% python3 -q
>>> import numpy as np
>>> np.set_printoptions(precision=2, suppress=True, linewidth=160)
>>> tidy = lambda a: np.round(a, 2) + 0
>>> data = np.load("test17.npy")
>>> data
array([[ 3,  3,  3,  3,  3,  3,  3],
       [ 3,  6,  6,  6,  6,  6,  6],
       [ 3,  6,  9,  9,  9,  9,  9],
       [ 3,  6,  9, 12, 12, 12, 12],
       [ 3,  6,  9, 12, 15, 15, 15],
       [ 3,  6,  9, 12, 15, 18, 18],
       [ 3,  6,  9, 12, 15, 18, 21]])
>>> # symmetric
>>> np.allclose(data, data.T)
True
>>> data @ data
array([[  63,  117,  162,  198,  225,  243,  252],
       [ 117,  225,  315,  387,  441,  477,  495],
       [ 162,  315,  450,  558,  639,  693,  720],
       [ 198,  387,  558,  702,  810,  882,  918],
       [ 225,  441,  639,  810,  945, 1035, 1080],
       [ 243,  477,  693,  882, 1035, 1143, 1197],
       [ 252,  495,  720,  918, 1080, 1197, 1260]])
>>> (data + data.T) / 2
array([[ 3.,  3.,  3.,  3.,  3.,  3.,  3.],
       [ 3.,  6.,  6.,  6.,  6.,  6.,  6.],
       [ 3.,  6.,  9.,  9.,  9.,  9.,  9.],
       [ 3.,  6.,  9., 12., 12., 12., 12.],
       [ 3.,  6.,  9., 12., 15., 15., 15.],
       [ 3.,  6.,  9., 12., 15., 18., 18.],
       [ 3.,  6.,  9., 12., 15., 18., 21.]])
>>> M2 = np.linalg.inv(data)
>>> tidy(np.linalg.det(data) * np.linalg.det(M2))
np.float64(1.0)
>>> tidy(np.linalg.cond(data))
np.float64(87.57)
>>> tidy(M2)
array([[ 0.67, -0.33,  0.  ,  0.  ,  0.  ,  0.  ,  0.  ],
       [-0.33,  0.67, -0.33,  0.  ,  0.  ,  0.  ,  0.  ],
       [ 0.  , -0.33,  0.67, -0.33,  0.  ,  0.  ,  0.  ],
       [ 0.  ,  0.  , -0.33,  0.67, -0.33,  0.  ,  0.  ],
       [ 0.  ,  0.  ,  0.  , -0.33,  0.67, -0.33,  0.  ],
       [ 0.  ,  0.  ,  0.  ,  0.  , -0.33,  0.67, -0.33],
       [ 0.  ,  0.  ,  0.  ,  0.  ,  0.  , -0.33,  0.33]])
>>> u = np.array([0, 1, 0, 0, 2, 1, 0, 2, 2, 1, 1]) + 0.5
>>> E = np.outer(u, u) / (u @ u)
>>> tidy(E)
array([[0.01, 0.03, 0.01, 0.01, 0.04, 0.03, 0.01, 0.04, 0.04, 0.03, 0.03],
       [0.03, 0.08, 0.03, 0.03, 0.13, 0.08, 0.03, 0.13, 0.13, 0.08, 0.08],
       [0.01, 0.03, 0.01, 0.01, 0.04, 0.03, 0.01, 0.04, 0.04, 0.03, 0.03],
       [0.01, 0.03, 0.01, 0.01, 0.04, 0.03, 0.01, 0.04, 0.04, 0.03, 0.03],
       [0.04, 0.13, 0.04, 0.04, 0.22, 0.13, 0.04, 0.22, 0.22, 0.13, 0.13],
       [0.03, 0.08, 0.03, 0.03, 0.13, 0.08, 0.03, 0.13, 0.13, 0.08, 0.08],
       [0.01, 0.03, 0.01, 0.01, 0.04, 0.03, 0.01, 0.04, 0.04, 0.03, 0.03],
       [0.04, 0.13, 0.04, 0.04, 0.22, 0.13, 0.04, 0.22, 0.22, 0.13, 0.13],
       [0.04, 0.13, 0.04, 0.04, 0.22, 0.13, 0.04, 0.22, 0.22, 0.13, 0.13],
       [0.03, 0.08, 0.03, 0.03, 0.13, 0.08, 0.03, 0.13, 0.13, 0.08, 0.08],
       [0.03, 0.08, 0.03, 0.03, 0.13, 0.08, 0.03, 0.13, 0.13, 0.08, 0.08]])
>>> # rank 1
>>> np.argsort(-np.linalg.norm(E, axis=0).round(6), kind="stable")[:3]
array([4, 7, 8])
>>> np.linalg.matrix_rank(E, rtol=0.1)
np.int64(1)
>>> tidy(np.linalg.norm(E, 2) / np.linalg.norm(E))
np.float64(1.0)
>>> [round(float(x), 2) for x in np.linalg.svd(E, compute_uv=False)[:3]]
[1.0, 0.0, 0.0]
>>> U, s, VT = np.linalg.svd(E)
>>> tidy(s)
array([1., 0., 0., 0., 0., 0., 0., 0., 0., 0., 0.])
>>> np.argmax(s[:-1] / (s[1:] + 1e-6)) + 1
np.int64(1)
>>> M2 = U[:, :1] @ np.diag(s[:1]) @ VT[:1]
>>> np.linalg.matrix_rank(E, rtol=0.05)
np.int64(1)
>>> tidy(np.abs(E - M2).max())
np.float64(0.0)
>>> tidy(E @ np.linalg.pinv(E) @ E)
array([[0.01, 0.03, 0.01, 0.01, 0.04, 0.03, 0.01, 0.04, 0.04, 0.03, 0.03],
       [0.03, 0.08, 0.03, 0.03, 0.13, 0.08, 0.03, 0.13, 0.13, 0.08, 0.08],
       [0.01, 0.03, 0.01, 0.01, 0.04, 0.03, 0.01, 0.04, 0.04, 0.03, 0.03],
       [0.01, 0.03, 0.01, 0.01, 0.04, 0.03, 0.01, 0.04, 0.04, 0.03, 0.03],
       [0.04, 0.13, 0.04, 0.04, 0.22, 0.13, 0.04, 0.22, 0.22, 0.13, 0.13],
       [0.03, 0.08, 0.03, 0.03, 0.13, 0.08, 0.03, 0.13, 0.13, 0.08, 0.08],
       [0.01, 0.03, 0.01, 0.01, 0.04, 0.03, 0.01, 0.04, 0.04, 0.03, 0.03],
       [0.04, 0.13, 0.04, 0.04, 0.22, 0.13, 0.04, 0.22, 0.22, 0.13, 0.13],
       [0.04, 0.13, 0.04, 0.04, 0.22, 0.13, 0.04, 0.22, 0.22, 0.13, 0.13],
       [0.03, 0.08, 0.03, 0.03, 0.13, 0.08, 0.03, 0.13, 0.13, 0.08, 0.08],
       [0.03, 0.08, 0.03, 0.03, 0.13, 0.08, 0.03, 0.13, 0.13, 0.08, 0.08]])
>>> np.abs(np.diag(np.linalg.qr(E)[1])) > 1e-9
array([ True, False, False, False, False, False, False, False, False, False, False])
>>> np.linalg.lstsq(E[:-1].T, E[-1])[2]
np.int32(1)
>>> U, s, VT = np.linalg.svd(E)
>>> V = VT[:(s > 1e-8).sum()]
>>> rng = np.random.default_rng(879)
>>> x = E[10] + -3 * E[0] + rng.integers(2) * np.eye(11)[10]
>>> tidy(x)
array([0., 0., 0., 0., 0., 0., 0., 0., 0., 0., 0.])
>>> tidy(V.T @ V)
array([[0.01, 0.03, 0.01, 0.01, 0.04, 0.03, 0.01, 0.04, 0.04, 0.03, 0.03],
       [0.03, 0.08, 0.03, 0.03, 0.13, 0.08, 0.03, 0.13, 0.13, 0.08, 0.08],
       [0.01, 0.03, 0.01, 0.01, 0.04, 0.03, 0.01, 0.04, 0.04, 0.03, 0.03],
       [0.01, 0.03, 0.01, 0.01, 0.04, 0.03, 0.01, 0.04, 0.04, 0.03, 0.03],
       [0.04, 0.13, 0.04, 0.04, 0.22, 0.13, 0.04, 0.22, 0.22, 0.13, 0.13],
       [0.03, 0.08, 0.03, 0.03, 0.13, 0.08, 0.03, 0.13, 0.13, 0.08, 0.08],
       [0.01, 0.03, 0.01, 0.01, 0.04, 0.03, 0.01, 0.04, 0.04, 0.03, 0.03],
       [0.04, 0.13, 0.04, 0.04, 0.22, 0.13, 0.04, 0.22, 0.22, 0.13, 0.13],
       [0.04, 0.13, 0.04, 0.04, 0.22, 0.13, 0.04, 0.22, 0.22, 0.13, 0.13],
       [0.03, 0.08, 0.03, 0.03, 0.13, 0.08, 0.03, 0.13, 0.13, 0.08, 0.08],
       [0.03, 0.08, 0.03, 0.03, 0.13, 0.08, 0.03, 0.13, 0.13, 0.08, 0.08]])
>>> tidy(np.linalg.norm(x - V.T @ V @ x))
np.float64(0.0)
>>> tidy(np.diag(V.T @ V))
array([0.01, 0.08, 0.01, 0.01, 0.22, 0.08, 0.01, 0.22, 0.22, 0.08, 0.08])
>>> J = np.load("run18.npy")
>>> J
array([[ 1.32,  1.36,  2.09, -0.76, -0.59, -1.47,  1.47,  0.65,  1.47,  1.39,  0.01,  0.87],
       [ 0.05,  0.23,  0.31, -0.16,  0.02, -0.23,  0.15,  0.07,  0.17,  0.02, -0.09, -0.05],
       [-0.54, -0.39, -0.55,  0.18,  0.42,  0.68, -0.32, -0.18, -0.54, -0.46, -0.05, -0.23],
       [ 3.34,  3.2 ,  4.6 , -1.55, -1.5 , -3.27,  3.11,  1.76,  3.12,  3.23, -0.21,  1.43],
       [-0.38, -0.53, -0.9 ,  0.33,  0.35,  0.39, -0.55, -0.12, -0.43, -0.32, -0.03, -0.19],
       [-4.59, -4.73, -6.84,  2.35,  2.29,  4.62, -4.57, -2.3 , -4.54, -4.64, -0.11, -2.26],
       [ 0.75,  0.51,  0.89, -0.29, -0.45, -0.63,  0.65,  0.25,  0.66,  0.61,  0.06,  0.41],
       [ 0.73,  0.7 ,  0.79, -0.31, -0.1 , -0.43,  0.49,  0.27,  0.52,  0.4 , -0.19,  0.23],
       [ 1.  ,  1.01,  1.53, -0.37, -0.47, -0.84,  1.01,  0.36,  0.91,  0.84, -0.04,  0.42],
       [ 1.13,  1.28,  1.64, -0.64, -0.75, -1.15,  1.2 ,  0.42,  1.17,  1.13, -0.11,  0.41],
       [-0.24, -0.22, -0.28, -0.03, -0.03,  0.18, -0.11,  0.  , -0.23, -0.27,  0.06,  0.15],
       [ 1.1 ,  0.87,  1.57, -0.59, -0.56, -1.08,  1.01,  0.63,  0.83,  0.83, -0.1 ,  0.62],
       [-0.63, -0.68, -0.89,  0.3 ,  0.22,  0.63, -0.57, -0.25, -0.57, -0.66,  0.08, -0.13],
       [-0.25, -0.01, -0.23, -0.23,  0.06,  0.14, -0.23, -0.01, -0.34, -0.05, -0.14, -0.12],
       [-0.14, -0.06, -0.12, -0.06,  0.21,  0.14, -0.22,  0.13,  0.03, -0.01,  0.08, -0.12],
       [-0.61, -0.46, -0.74,  0.31,  0.29,  0.6 , -0.73, -0.12, -0.62, -0.67,  0.14, -0.35],
       [-0.6 , -0.67, -1.02,  0.5 ,  0.36,  0.78, -0.77, -0.32, -0.84, -0.76,  0.06, -0.29],
       [-0.98, -1.04, -1.62,  0.59,  0.47,  1.06, -1.06, -0.5 , -0.98, -1.12,  0.08, -0.47],
       [-0.7 , -0.79, -0.94,  0.1 ,  0.23,  0.6 , -0.48, -0.29, -0.56, -0.78,  0.02, -0.28],
       [ 1.3 ,  1.48,  2.11, -0.68, -0.79, -1.49,  1.4 ,  0.68,  1.27,  1.44,  0.03,  0.84],
       [ 2.29,  2.35,  3.66, -0.99, -1.26, -2.28,  2.3 ,  1.25,  2.56,  2.69,  0.05,  1.3 ],
       [ 3.05,  2.78,  4.25, -1.59, -1.53, -2.99,  3.  ,  1.51,  2.85,  2.88, -0.06,  1.56],
       [-0.57, -0.4 , -0.97,  0.3 ,  0.33,  0.57, -0.59, -0.43, -0.56, -0.6 , -0.03, -0.24],
       [-0.07,  0.15,  0.11, -0.15,  0.01,  0.13,  0.09,  0.11,  0.16,  0.23,  0.06,  0.02]])
>>> np.linalg.cond(J) > 100
np.True_
>>> np.linalg.matrix_rank(J, rtol=0.1)
np.int64(1)
>>> tidy(np.abs(np.linalg.svd(J)[2][-1]))
array([0.3 , 0.27, 0.32, 0.37, 0.14, 0.04, 0.53, 0.49, 0.01, 0.16, 0.09, 0.08])
